% ipython --no-banner

In [1]: import numpy as np

In [2]: np.set_printoptions(precision=3, suppress=True, linewidth=140)

In [3]: def rnd(a):
   ...:     return np.round(a, 3) + 0
   ...: 

In [4]: F = np.load("dump.npy")

In [5]: print(F)
[[ 0.648 -0.002 -0.112]
 [-2.318 -2.338  0.473]
 [-0.652 -0.614  0.133]
 [ 3.426  2.474 -0.113]
 [-2.353 -1.425 -0.058]
 [-0.804 -0.879 -0.135]
 [ 3.687  1.92   0.345]
 [ 4.146  2.564  0.141]
 [-1.379 -0.803  0.507]
 [-6.44  -4.185 -0.097]
 [ 0.47   0.246 -0.223]
 [ 0.803  0.679 -0.472]
 [-1.277 -0.967 -0.192]
 [ 0.532  0.634  0.231]
 [-1.821 -1.783  0.212]
 [-0.287  0.114 -0.13 ]
 [-2.574 -1.924  0.184]
 [ 6.147  3.858  0.062]
 [ 2.823  2.206  0.199]
 [ 0.819  1.05  -0.246]
 [ 0.928  1.084  0.355]
 [-1.191 -0.613  0.07 ]
 [-2.866 -1.77  -0.448]
 [ 3.537  2.202 -0.292]
 [-0.895 -0.379  0.376]
 [-1.979 -1.489  0.191]]

In [6]: D = np.linalg.norm(F[:, None] - F[None], axis=-1)

In [7]: np.unravel_index(D.round(6).argmax(), D.shape)
Out[7]: (np.int64(9), np.int64(17))

In [8]: print(D.shape)
(26, 26)

In [9]: np.flatnonzero(D[14] < D.mean() / 2)
Out[9]: array([ 1,  2,  4,  5,  8, 12, 14, 16, 21, 22, 24, 25])

In [10]: U, s, Vh = np.linalg.svd(F)

In [11]: rnd(s)
Out[11]: array([16.372,  1.52 ,  1.197])

In [12]: np.argmax(s[:-1] / (s[1:] + 1e-6)) + 1
Out[12]: np.int64(1)

In [13]: A2 = U[:, :1] @ np.diag(s[:1]) @ Vh[:1]

In [14]: rnd(np.linalg.norm(F - A2, 2)), rnd(s[1])
Out[14]: (np.float64(1.52), np.float64(1.52))

In [15]: np.linalg.matrix_rank(A2)
Out[15]: np.int64(1)

In [16]: rnd(np.abs(F - A2).max())
Out[16]: np.float64(0.537)

In [17]: Ac = F - F.mean(axis=0)

In [18]: evecs = np.linalg.svd(Ac)[2][:1]

In [19]: A2 = Ac - Ac @ evecs.T @ evecs

In [20]: np.linalg.norm(A2, axis=1).round(6).argmax()
Out[20]: np.int64(1)

In [21]: print(rnd(np.cov(Ac @ evecs.T, rowvar=False)))
10.72

In [22]: print(rnd(np.diag(evecs.T @ evecs)))
[0.689 0.311 0.   ]

In [23]: W2 = F[[6, 18]].astype(float)

In [24]: for _ in range(6):
    ...:     idx = np.linalg.norm(F[:, None] - W2, axis=-1).argmin(axis=1)
    ...:     W2 = np.array([F[idx == j].mean(axis=0) for j in range(2)])
    ...: 

In [25]: print(idx)
[1 1 1 0 1 1 0 0 1 1 1 1 1 1 1 1 1 0 0 1 1 1 1 0 1 1]

In [26]: rnd(W2)
Out[26]: 
array([[ 3.961,  2.537,  0.057],
       [-1.132, -0.768,  0.031]])

In [27]: np.abs(W2[1] - W2[0]).argmax()
Out[27]: np.int64(0)

In [28]: np.linalg.matrix_rank(W2, rtol=0.1)
Out[28]: np.int64(1)

In [29]: np.linalg.cond(W2) > 100
Out[29]: np.False_

In [30]: np.argsort(-np.linalg.norm(W2, axis=0).round(6), kind="stable")[:3]
Out[30]: array([0, 1, 2])

In [31]: print(rnd(np.linalg.norm(W2, 2) / np.linalg.norm(W2)))
1.0

In [32]: M = np.array([[-1, -1, 1, 2], [0, -2, -1, 1], [0, 1, -3, 1], [1, -3, -2, 2]])

In [33]: M
Out[33]: 
array([[-1, -1,  1,  2],
       [ 0, -2, -1,  1],
       [ 0,  1, -3,  1],
       [ 1, -3, -2,  2]])

In [34]: rng = np.random.default_rng(39798)

In [35]: idx = rng.permutation(4)

In [36]: idx
Out[36]: array([0, 2, 1, 3])

In [37]: A2 = M[idx][:, idx]

In [38]: rnd(np.sort(np.abs(np.linalg.eigvals(A2))))
Out[38]: array([1.649, 2.153, 2.188, 2.188])

In [39]: A2
Out[39]: 
array([[-1,  1, -1,  2],
       [ 0, -3,  1,  1],
       [ 0, -1, -2,  1],
       [ 1, -2, -3,  2]])

In [40]: data = np.load("w.npy")

In [41]: data
Out[41]: 
array([[ 2,  5,  6],
       [-2,  1,  2],
       [ 2,  5,  6],
       [-2,  1,  2]])

In [42]: A2 = np.array([[-3, 1, -3], [-1, 2, 1]])

In [43]: W2 = np.kron(A2, data)

In [44]: W2
Out[44]: 
array([[ -6, -15, -18,   2,   5,   6,  -6, -15, -18],
       [  6,  -3,  -6,  -2,   1,   2,   6,  -3,  -6],
       [ -6, -15, -18,   2,   5,   6,  -6, -15, -18],
       [  6,  -3,  -6,  -2,   1,   2,   6,  -3,  -6],
       [ -2,  -5,  -6,   4,  10,  12,   2,   5,   6],
       [  2,  -1,  -2,  -4,   2,   4,  -2,   1,   2],
       [ -2,  -5,  -6,   4,  10,  12,   2,   5,   6],
       [  2,  -1,  -2,  -4,   2,   4,  -2,   1,   2]])

In [45]: rnd(np.linalg.norm(W2, 2)), rnd(np.linalg.norm(A2, 2) * np.linalg.norm(data, 2))
Out[45]: (np.float64(51.185), np.float64(51.185))

In [46]: np.linalg.matrix_rank(W2)
Out[46]: np.int64(4)

In [47]: W2.shape
Out[47]: (8, 9)

In [48]: A2 = np.array([[-3, -1, 1], [3, 2, 1], [-1, 1, 3]])

In [49]: feats = np.triu(A2)

In [50]: feats
Out[50]: 
array([[-3, -1,  1],
       [ 0,  2,  1],
       [ 0,  0,  3]])

In [51]: print(feats - feats[0])
[[0 0 0]
 [3 3 0]
 [3 1 2]]

In [52]: np.abs(feats).max()
Out[52]: np.int64(3)

In [53]: np.unravel_index(np.abs(feats).argmax(), feats.shape)
Out[53]: (np.int64(0), np.int64(0))

In [54]: feats.sum(axis=0)
Out[54]: array([-3,  1,  5])

In [55]: np.count_nonzero(feats)
Out[55]: np.int64(6)

In [56]: r0 = np.array([2, 1, 3])

In [57]: A2 = feats + np.outer(r0, np.eye(3)[1])

In [58]: A2
Out[58]: 
array([[-3.,  1.,  1.],
       [ 0.,  3.,  1.],
       [ 0.,  3.,  3.]])

In [59]: np.linalg.matrix_rank(np.linalg.inv(A2) - np.linalg.inv(feats), tol=1e-8)
Out[59]: np.int64(1)

In [60]: rnd(np.abs(np.linalg.eigvals(A2)).max())
Out[60]: np.float64(4.732)

In [61]: np.allclose(A2 @ A2.T, A2.T @ A2)
Out[61]: False

In [62]: rnd(np.linalg.det(A2))
Out[62]: np.float64(-18.0)

In [63]: np.allclose(A2, A2.T)
Out[63]: False

In [64]: rnd(np.linalg.matrix_power(A2, 2))
Out[64]: 
array([[ 9.,  3.,  1.],
       [ 0., 12.,  6.],
       [ 0., 18., 12.]])

In [65]: A2 @ A2
Out[65]: 
array([[ 9.,  3.,  1.],
       [ 0., 12.,  6.],
       [ 0., 18., 12.]])

In [66]: x0 = np.array([0, 2, 0])

In [67]: feats * x0
Out[67]: 
array([[ 0, -2,  0],
       [ 0,  4,  0],
       [ 0,  0,  0]])

In [68]: np.linalg.norm(feats @ x0) <= np.linalg.norm(feats, 2) * np.linalg.norm(x0) + 1e-9
Out[68]: np.True_

In [69]: print((feats @ x0).argmax())
1

In [70]: (feats * x0).sum(axis=1)
Out[70]: array([-2,  4,  0])

In [71]: feats @ np.eye(3)[2]
Out[71]: array([1., 1., 3.])

In [72]: evals, evecs = np.linalg.eig(feats)

In [73]: rnd(np.sort(np.linalg.eigvals(np.linalg.inv(feats))))
Out[73]: array([-0.333,  0.333,  0.5  ])

In [74]: print(feats @ evecs[:, 0] - evals[0] * evecs[:, 0])
[0. 0. 0.]

In [75]: evals
Out[75]: array([-3.,  2.,  3.])

In [76]: K = np.array([[-2.0, -4.0, 0.0], [0.0, 1.0, 1.0], [0.0, 2.0, 1.0]])

In [77]: K
Out[77]: 
array([[-2., -4.,  0.],
       [ 0.,  1.,  1.],
       [ 0.,  2.,  1.]])

In [78]: x0 = np.array([-3, 1, 0])

In [79]: h1 = np.maximum(K @ x0, 0)

In [80]: K * (h1 > 1e-9)[:, None]
Out[80]: 
array([[-2., -4.,  0.],
       [ 0.,  1.,  1.],
       [ 0.,  2.,  1.]])

In [81]: np.maximum(K @ (3 * x0), 0)
Out[81]: array([6., 3., 6.])

In [82]: blk = np.stack([M, 4 * M, M[::-1]])

In [83]: blk.shape
Out[83]: (3, 4, 4)

In [84]: print(np.linalg.matrix_rank(blk.reshape(3, -1)))
2

In [85]: rnd(np.linalg.norm(blk, axis=(1, 2)))
Out[85]: array([ 6.481, 25.923,  6.481])

In [86]: (blk @ M.T).shape
Out[86]: (3, 4, 4)

In [87]: Q = K.astype(float).copy()

In [88]: for j in range(3):
    ...:     Q[:, j] -= Q[:, :j] @ (Q[:, :j].T @ Q[:, j])
    ...:     Q[:, j] /= np.linalg.norm(Q[:, j])
    ...: 

In [89]: rnd(Q)
Out[89]: 
array([[-1.   ,  0.   ,  0.   ],
       [ 0.   ,  0.447,  0.894],
       [ 0.   ,  0.894, -0.447]])

In [90]: rnd(Q.T @ Q)
Out[90]: 
array([[1., 0., 0.],
       [0., 1., 0.],
       [0., 0., 1.]])
